$ python3 -q
>>> import numpy as np
>>> from numpy import linalg as LA
>>> np.set_printoptions(precision=2, suppress=True, linewidth=140)
>>> Q, _ = LA.qr(np.array([[-0.1, 1.5, -0.2], [1.2, -0.1, 1.3], [-0.3, -1.2, 0.7]]))
>>> evecs, _ = LA.qr(np.array([[0.8, -0.1, -0.3, -1.5],
...     [0.5, 0.4, -2.0, 1.1],
...     [-0.2, -0.1, -0.3, -1.5],
...     [-1.4, -0.4, -2.3, -0.4]]))
>>> sv = 10 * 0.2 ** np.arange(3)
>>> feats = Q[:, :3] * sv @ evecs[:3]
>>> feats
array([[ 0.87,  0.52,  1.45, -0.22],
       [-4.59,  6.77, -5.11,  0.7 ],
       [ 0.81, -2.51,  0.39, -0.57]])
>>> other = np.array([[5, -1], [-1, -4], [2, -3], [-2, -4]])
>>> LA.matrix_rank(np.vstack([feats, other.T]))
np.int64(4)
>>> np.vstack([feats, other.T]).shape
(5, 4)
>>> LA.matrix_rank(feats @ other)
np.int64(2)
>>> other.T @ feats.T
array([[  7.16, -41.35,   8.48],
       [ -6.4 ,  -9.97,  10.34]])
>>> u, v = feats[0], feats[1]
>>> round(u @ v, 2)
np.float64(-8.05)
>>> p = (u @ v) / (u @ u) * u
>>> round(float(LA.norm(u + v) ** 2 + LA.norm(u - v) ** 2), 2)
193.42
>>> (v - p) @ u
np.float64(0.0)
>>> np.round(LA.norm(feats, 1), 2), round(LA.norm(feats, np.inf), 2)
(np.float64(9.8), np.float64(17.17))
>>> round(float(LA.norm(feats, 2)), 2)
10.0
>>> np.round(LA.norm(feats, "nuc"), 2)
np.float64(12.4)
>>> np.round(LA.norm(feats[2] - feats[1]), 2)
np.float64(12.13)
>>> F = np.load("test2.npy")
>>> F
array([[-0.73,  5.16, -0.3 ,  3.02, -0.17,  2.18,  2.5 ],
       [ 0.87,  1.8 , -1.24, -0.3 ,  2.43, -1.34, -3.34],
       [ 1.  ,  1.89,  0.76,  0.73,  1.53,  0.49,  1.43],
       [-0.32,  4.98, -2.32,  1.69,  1.68, -0.22, -2.93],
       [-0.13, -0.6 , -1.87, -2.02,  0.29, -1.66, -5.48]])
>>> round(float(np.trace(LA.pinv(F) @ F)), 2)
4.0
>>> LA.lstsq(F[:-1].T, F[-1])[2]
np.int32(4)
>>> np.abs(np.diag(LA.qr(F)[1])) > 1e-9
array([ True,  True,  True,  True, False])
>>> F @ LA.pinv(F) @ F
array([[-0.73,  5.16, -0.3 ,  3.02, -0.17,  2.18,  2.5 ],
       [ 0.87,  1.8 , -1.24, -0.3 ,  2.43, -1.34, -3.34],
       [ 1.  ,  1.89,  0.76,  0.73,  1.53,  0.49,  1.43],
       [-0.32,  4.98, -2.32,  1.69,  1.68, -0.22, -2.93],
       [-0.13, -0.6 , -1.87, -2.02,  0.29, -1.66, -5.48]])
>>> np.unique(F.round(6), axis=0).shape
(5, 7)
>>> U, sv, vt = LA.svd(F)
>>> evecs = vt[:(sv > 1e-8).sum()]
>>> rng = np.random.default_rng(9058)
>>> x0 = F[4] + -3 * F[2] + rng.integers(2) * np.eye(7)[6]
>>> x0
array([-3.13, -6.27, -4.15, -4.21, -4.3 , -3.13, -9.77])
>>> np.diag(evecs.T @ evecs)
array([0.33, 0.86, 0.35, 0.62, 0.68, 0.38, 0.77])
>>> np.allclose(evecs.T @ evecs @ x0, x0)
True
>>> np.round(LA.norm(x0 - evecs.T @ evecs @ x0), 2)
np.float64(0.0)
>>> LA.matrix_rank(np.vstack([F, x0]))
np.int64(4)
>>> evecs.T @ evecs
array([[ 0.33,  0.05,  0.24, -0.22,  0.33, -0.01,  0.03],
       [ 0.05,  0.86, -0.05,  0.11,  0.1 ,  0.28, -0.09],
       [ 0.24, -0.05,  0.35, -0.25,  0.05,  0.17,  0.27],
       [-0.22,  0.11, -0.25,  0.62,  0.11, -0.16,  0.27],
       [ 0.33,  0.1 ,  0.05,  0.11,  0.68, -0.29, -0.01],
       [-0.01,  0.28,  0.17, -0.16, -0.29,  0.38,  0.14],
       [ 0.03, -0.09,  0.27,  0.27, -0.01,  0.14,  0.77]])
>>> [round(float(x), 2) for x in LA.svd(F, compute_uv=False)[:3]]
[9.02, 8.82, 2.83]
>>> round(float(LA.norm(F, 2) / LA.norm(F)), 2)
0.7
>>> LA.matrix_rank(F, rtol=0.1)
np.int64(3)
>>> U, sv, vt = LA.svd(F)
>>> sv.round(2) + 0
array([9.02, 8.82, 2.83, 0.65, 0.  ])
>>> np.argmax(sv[:-1] / (sv[1:] + 1e-6)) + 1
np.int64(4)
>>> other = U[:, :4] @ np.diag(sv[:4]) @ vt[:4]
>>> LA.matrix_rank(F, rtol=0.05)
np.int64(4)
>>> LA.matrix_rank(other)
np.int64(4)
>>> np.round(LA.norm(F - other) / LA.norm(F), 2)
np.float64(0.0)
>>> M = np.loadtxt("case10.csv", delimiter=",")
>>> M
array([[6., 0., 5., 0., 0.],
       [0., 6., 0., 0., 0.],
       [5., 0., 6., 0., 0.],
       [0., 0., 0., 6., 5.],
       [0., 0., 0., 5., 6.]])
>>> np.unravel_index(np.abs(M).argmax(), M.shape)
(np.int64(0), np.int64(0))
>>> LA.matrix_rank(M)
np.int64(5)
>>> M - M[0]
array([[ 0.,  0.,  0.,  0.,  0.],
       [-6.,  6., -5.,  0.,  0.],
       [-1.,  0.,  1.,  0.,  0.],
       [-6.,  0., -5.,  6.,  5.],
       [-6.,  0., -5.,  5.,  6.]])
>>> M.mean(axis=0)
array([2.2, 1.2, 2.2, 2.2, 2.2])
>>> round(LA.norm(M), 2)
np.float64(16.73)
>>> M.sum(axis=1)
array([11.,  6., 11., 11., 11.])
>>> np.abs(M).max()
np.float64(6.0)
>>> M.sum(axis=0)
array([11.,  6., 11., 11., 11.])
>>> np.diff(M, axis=0)
array([[-6.,  6., -5.,  0.,  0.],
       [ 5., -6.,  6.,  0.,  0.],
       [-5.,  0., -6.,  6.,  5.],
       [ 0.,  0.,  0., -1.,  1.]])
>>> LA.norm(M, axis=1).argmax()
np.int64(0)
>>> round(float(LA.norm(M[2], 1)), 2), round(LA.norm(M[2], np.inf), 2)
(11.0, np.float64(6.0))
>>> M[2] @ M[4]
np.float64(0.0)
>>> LA.norm(M, axis=1)
array([7.81, 6.  , 7.81, 7.81, 7.81])
>>> round(float(LA.norm(M) ** 2 / LA.norm(M, 2) ** 2), 2)
2.31
>>> E = np.load("sample12.npy")
>>> E
array([[-0.72,  2.26,  0.56, -0.95,  3.02],
       [ 2.33, -1.82, -0.48,  1.19,  2.37],
       [-1.25, -0.81, -3.44, -1.28,  0.55],
       [ 2.87,  1.26, -0.64, -2.26, -0.85],
       [ 0.54,  2.31, -1.79,  2.64, -0.44]])
>>> u = np.array([2, 2])
>>> np.round(np.correlate(E[2], E[4], "full"), 2) + 0
array([ 0.55, -2.95,  1.61, -9.95,  0.  , -4.63, -5.8 ,  0.58,  0.3 ])
>>> np.cross(E[2, :3], E[4, :3])
array([ 9.4 , -4.1 , -2.46])
>>> other = np.array([[-1, 0], [3, 1], [-1, -1], [2, 1], [-1, -1], [-1, 0], [0, 1]])
>>> F @ other
array([[20.54, 11.15],
       [ 4.08, -3.03],
       [ 3.35,  1.76],
       [19.5 ,  4.38],
       [-2.47, -6.52]])
>>> LA.matrix_rank(F @ other)
np.int64(2)
>>> np.vstack([F, other.T]).shape
(7, 7)
>>> LA.matrix_rank(np.vstack([F, other.T]))
np.int64(6)
>>> x0 = np.ones(5)
>>> for _ in range(5):
...     x0 = M @ x0
...     x0 /= LA.norm(x0)
...     print(round(x0 @ M @ x0, 2))
... 
10.65
10.89
10.97
10.99
11.0
>>> np.round(LA.eigvalsh(M)[-1], 2)
np.float64(11.0)
>>> x0
array([0.5 , 0.02, 0.5 , 0.5 , 0.5 ])
>>> K = np.load("arr.npy")
>>> K
array([[ 6.77,  8.96, 19.85],
       [ 6.64,  8.86, 19.64],
       [ 3.88,  6.42, 14.56],
       [ 3.15,  5.74, 13.14],
       [ 1.67,  4.3 , 10.12],
       [ 0.36,  2.89,  7.12],
       [ 0.26,  2.78,  6.88],
       [-1.05,  0.9 ,  2.78],
       [-1.05,  0.89,  2.76],
       [-1.22,  0.24,  1.23],
       [-1.14, -0.01,  0.59],
       [-1.14, -0.01,  0.59],
       [-0.78, -0.18,  0.01],
       [ 0.21,  0.13,  0.14],
       [ 0.27,  0.17,  0.19],
       [ 0.4 ,  0.29,  0.34],
       [ 0.51,  0.49,  0.58],
       [ 0.47,  0.67,  0.81],
       [-0.24,  0.96,  1.07],
       [-2.1 ,  0.95,  0.74],
       [-4.15,  0.7 ,  0.03],
       [-6.49,  0.28, -0.97],
       [-7.98, -0.03, -1.68],
       [-9.1 , -0.27, -2.24]])
>>> Xc = K - K.mean(axis=0)
>>> U, sv, vt = LA.svd(Xc, full_matrices=False)
>>> np.abs(vt[-1])
array([0.08, 0.9 , 0.42])
>>> np.round(Xc.mean(axis=0), 2) + 0
array([0., 0., 0.])
>>> np.searchsorted(np.cumsum(sv ** 2) / (sv ** 2).sum(), 0.9) + 1
np.int64(1)
>>> vt[0] * np.sign(vt[0, np.abs(vt[0]).argmax()])
array([0.42, 0.35, 0.83])
>>> m1 = np.array([[5.0, 1.0, 1.0, 1.0],
...     [1.0, 5.0, 1.0, 1.0],
...     [1.0, 1.0, 5.0, 1.0],
...     [1.0, 1.0, 1.0, 5.0]])
>>> Lm = LA.cholesky(m1)
>>> LA.eigvalsh(m1).min() > 0
np.True_
>>> np.diag(Lm) ** 2
array([5.  , 4.8 , 4.67, 4.57])
>>> X = np.loadtxt("x.csv", delimiter=",")
>>> X
array([[ 0.,  0.,  0.,  2.,  2., -3., -3.],
       [ 0.,  0.,  0.,  2.,  3., -3., -2.],
       [ 0.,  0.,  0., -1.,  1.,  3., -2.],
       [ 2.,  2., -1.,  0.,  0.,  0.,  0.],
       [ 2.,  3.,  1.,  0.,  0.,  0.,  0.],
       [-3., -3.,  3.,  0.,  0.,  0.,  0.],
       [-3., -2., -2.,  0.,  0.,  0.,  0.]])
>>> other = X / np.sqrt((X ** 2).mean(axis=1, keepdims=True))
>>> LA.matrix_rank(X - X.mean(axis=1, keepdims=True))
np.int64(6)
>>> X - X.mean(axis=1, keepdims=True)
array([[ 0.29,  0.29,  0.29,  2.29,  2.29, -2.71, -2.71],
       [ 0.  ,  0.  ,  0.  ,  2.  ,  3.  , -3.  , -2.  ],
       [-0.14, -0.14, -0.14, -1.14,  0.86,  2.86, -2.14],
       [ 1.57,  1.57, -1.43, -0.43, -0.43, -0.43, -0.43],
       [ 1.14,  2.14,  0.14, -0.86, -0.86, -0.86, -0.86],
       [-2.57, -2.57,  3.43,  0.43,  0.43,  0.43,  0.43],
       [-2.  , -1.  , -1.  ,  1.  ,  1.  ,  1.  ,  1.  ]])
>>> LA.norm(other, axis=1)
array([2.65, 2.65, 2.65, 2.65, 2.65, 2.65, 2.65])
>>> LA.lstsq(X[:-1].T, X[-1])[2]
np.int32(6)
>>> np.allclose(X[:-1].T @ LA.lstsq(X[:-1].T, X[-1])[0], X[-1])
True
>>> np.abs(np.diag(LA.qr(X)[1])) > 1e-9
array([ True,  True,  True,  True,  True,  True, False])
>>> np.round(X @ LA.pinv(X) @ X, 2) + 0
array([[ 0.,  0.,  0.,  2.,  2., -3., -3.],
       [ 0.,  0.,  0.,  2.,  3., -3., -2.],
       [ 0.,  0.,  0., -1.,  1.,  3., -2.],
       [ 2.,  2., -1.,  0.,  0.,  0.,  0.],
       [ 2.,  3.,  1.,  0.,  0.,  0.,  0.],
       [-3., -3.,  3.,  0.,  0.,  0.,  0.],
       [-3., -2., -2.,  0.,  0.,  0.,  0.]])
>>> w, evecs = LA.eigh(X)
>>> x0 = np.array([1, -2, 2, 0, -3, -3, 1])
>>> x0 @ X @ x0
np.float64(-48.0)
>>> np.round(LA.eigvalsh(X[1:, 1:]), 2) + 0
array([-5.23, -3.7 ,  0.  ,  0.  ,  3.7 ,  5.23])
>>> np.round(evecs * np.abs(w) @ evecs.T, 2) + 0
array([[ 4.07,  3.07, -0.22,  0.  ,  0.  ,  0.  ,  0.  ],
       [ 3.07,  4.05, -0.42,  0.  ,  0.  ,  0.  ,  0.  ],
       [-0.22, -0.42,  3.84,  0.  ,  0.  ,  0.  ,  0.  ],
       [ 0.  ,  0.  ,  0.  ,  1.3 ,  1.12, -2.27, -0.94],
       [ 0.  ,  0.  ,  0.  ,  1.12,  2.73, -1.15, -1.99],
       [ 0.  ,  0.  ,  0.  , -2.27, -1.15,  4.49,  0.58],
       [ 0.  ,  0.  ,  0.  , -0.94, -1.99,  0.58,  3.44]])
>>> data = np.diag(np.array([0, 3, -2, 4]))
>>> data
array([[ 0,  0,  0,  0],
       [ 0,  3,  0,  0],
       [ 0,  0, -2,  0],
       [ 0,  0,  0,  4]])
>>> LA.norm(data, axis=1).argmax()
np.int64(3)
>>> round(float(LA.norm(data, 2)), 2)
4.0
>>> round(float(LA.norm(data, 1)), 2), round(LA.norm(data, np.inf), 2)
(4.0, np.float64(4.0))
>>> LA.norm(data, axis=1)
array([0., 3., 2., 4.])
>>> np.round(LA.norm(data, "nuc"), 2)
np.float64(9.0)
>>> w, evecs = LA.eigh(data)
>>> x0 = np.array([-2, 2, 0, 0])
>>> evecs * np.abs(w) @ evecs.T
array([[0., 0., 0., 0.],
       [0., 3., 0., 0.],
       [0., 0., 2., 0.],
       [0., 0., 0., 4.]])
>>> np.abs(data).sum(axis=1).max(), np.abs(w).max()
(np.int64(4), np.float64(4.0))
>>> LA.eigvalsh(data[1:, 1:])
array([-2.,  3.,  4.])
>>> LA.cond(data) > 100
np.True_
>>> round(float(LA.norm(data, 2) / LA.norm(data)), 2)
0.74
>>> np.argsort(-LA.norm(data, axis=0).round(6), kind="stable")[:3]
array([3, 1, 2])
